$ ipython --no-banner

In [1]: import numpy as np

In [2]: np.set_printoptions(suppress=True, linewidth=100)

In [3]: W0 = np.load("w.npy")

In [4]: print(W0.round(3))
[[-0.386 -0.02   0.922]
 [-0.902 -0.201 -0.382]
 [ 0.193 -0.979  0.06 ]]

In [5]: r0 = np.array([-1, -1])

In [6]: print(np.round(np.array([np.convolve(row, r0, "same") for row in W0]), 3))
[[ 0.386  0.406 -0.902]
 [ 0.902  1.103  0.584]
 [-0.193  0.786  0.919]]

In [7]: print(np.round(np.convolve(W0[1], r0), 3))
[0.902 1.103 0.584 0.382]

In [8]: x0 = np.array([-3, -2, 3])

In [9]: print(np.round((W0 * x0).sum(axis=1), 3))
[3.965 1.961 1.559]

In [10]: x0 = np.array([0, 4, -2])

In [11]: print(round(float(np.linalg.det(W0)), 3))
1.0

In [12]: print(np.round(np.linalg.inv(W0), 3))
[[-0.386 -0.902  0.193]
 [-0.02  -0.201 -0.979]
 [ 0.922 -0.382  0.06 ]]

In [13]: print(3 - np.linalg.matrix_rank(W0 - np.eye(3), tol=1e-8))
1

In [14]: print(round(np.linalg.norm(x0), 3), round(float(np.linalg.norm(W0 @ x0)), 3))
4.472 4.472

In [15]: print(np.round(np.sort(np.abs(np.degrees(np.angle(np.linalg.eigvals(W0))))), 3))
[  0.    139.813 139.813]

In [16]: x0 = np.array([-2, -3, -5])

In [17]: y = W0 @ x0

In [18]: beta, lr = np.zeros(3), 1 / np.linalg.norm(W0, 2) ** 2

In [19]: for i in range(30):
    ...:     beta -= lr * W0.T @ (W0 @ beta - y)
    ...:     if i % 5 == 0: print(i, round(np.linalg.norm(W0 @ beta - y), 3))
    ...: 
0 0.0
5 0.0
10 0.0
15 0.0
20 0.0
25 0.0

In [20]: print(np.round(np.linalg.cond(W0), 3))
1.0

In [21]: Q, vecs = np.linalg.qr(W0[:, :2])[0], np.linalg.qr(W0[:, 2:])[0]

In [22]: sv = np.linalg.svd(Q.T @ vecs, compute_uv=False)

In [23]: print(np.round(np.degrees(np.arccos(sv.clip(0, 1))), 3))
[90.]

In [24]: print((sv > 0.9).sum())
0

In [25]: A = np.array([[0.0, 0.0, 1.0], [0.0, 1.0, 0.0], [-1.0, 0.0, 0.0]])

In [26]: print(A @ A)
[[-1.  0.  0.]
 [ 0.  1.  0.]
 [ 0.  0. -1.]]

In [27]: print(np.round(np.linalg.svd(A, compute_uv=False), 3))
[1. 1. 1.]

In [28]: print(A @ A.T)
[[1. 0. 0.]
 [0. 1. 0.]
 [0. 0. 1.]]

In [29]: print(A.T @ A)
[[1. 0. 0.]
 [0. 1. 0.]
 [0. 0. 1.]]

In [30]: print(A @ A)
[[-1.  0.  0.]
 [ 0.  1.  0.]
 [ 0.  0. -1.]]

In [31]: np.linalg.determinant(A)
AttributeError: module 'numpy.linalg' has no attribute 'determinant'


In [32]: print(np.round(np.linalg.matrix_power(A, 3), 3))
[[ 0.  0. -1.]
 [ 0.  1.  0.]
 [ 1.  0.  0.]]

In [33]: print((A + A.T) / 2)
[[0. 0. 0.]
 [0. 1. 0.]
 [0. 0. 0.]]

In [34]: print((A - A.T) / 2)
[[ 0.  0.  1.]
 [ 0.  0.  0.]
 [-1.  0.  0.]]

In [35]: A.inv()
AttributeError: 'numpy.ndarray' object has no attribute 'inv'


In [36]: print(np.allclose(A, A.T))
False

In [37]: print(np.trace(A))
1.0

In [38]: feats = np.load("layer3.npy")

In [39]: print(feats)
[[ 7.29   0.306  3.216]
 [ 8.108 -0.138  3.144]
 [ 8.291  0.083  2.324]
 [ 7.5    0.302  2.592]
 [ 2.936  1.26   2.894]
 [ 2.982  0.947  2.838]
 [ 3.035  0.89   2.791]
 [ 2.668  0.435  3.601]
 [ 9.279  5.456  2.036]
 [ 9.133  5.8    2.593]
 [ 8.821  5.306  1.929]
 [ 8.339  6.042  1.847]]

In [40]: x0 = np.array([7, 6, 7])

In [41]: print(np.sign((feats @ x0).round(6)))
[1. 1. 1. 1. 1. 1. 1. 1. 1. 1. 1. 1.]

In [42]: print(np.round(np.einsum("ij,j->i", feats, x0), 3))
[ 75.378  77.936  74.803  72.456  48.37   46.422  46.122  46.493 111.941 116.882 107.086 107.554]

In [43]: print(np.linalg.norm(feats @ x0) <= np.linalg.norm(feats, 2) * np.linalg.norm(x0) + 1e-9)
True

In [44]: print(feats @ np.eye(3)[0])
[7.29  8.108 8.291 7.5   2.936 2.982 3.035 2.668 9.279 9.133 8.821 8.339]

In [45]: x0 @ feats
ValueError: matmul: Input operand 1 has a mismatch in its core dimension 0, with gufunc signature (n?,k),(k,m?)->(n?,m?) (size 12 is different from 3)


In [46]: print((feats @ x0).argmax())
9

In [47]: x0 = np.array([-1, 3, -1])

In [48]: y = feats @ x0

In [49]: beta, lr = np.zeros(3), 1 / np.linalg.norm(feats, 2) ** 2

In [50]: for i in range(10):
    ...:     beta -= lr * feats.T @ (feats @ beta - y)
    ...:     if i % 2 == 0: print(i, round(np.linalg.norm(feats @ beta - y), 3))
    ...: 
0 22.595
2 19.381
4 16.629
6 14.272
8 12.254

In [51]: print(round(np.linalg.cond(feats), 3))
7.072

In [52]: print(beta.round(3))
[-0.529  1.528 -0.719]

In [53]: Q, vecs = np.linalg.qr(feats[:, :2])[0], np.linalg.qr(feats[:, 2:])[0]

In [54]: sv = np.linalg.svd(Q.T @ vecs, compute_uv=False)

In [55]: print(sv.round(3))
[0.884]

In [56]: print((sv > 0.9).sum())
0

In [57]: print(round(float(np.linalg.norm(Q @ Q.T - vecs @ vecs.T, 2)), 3))
1.0
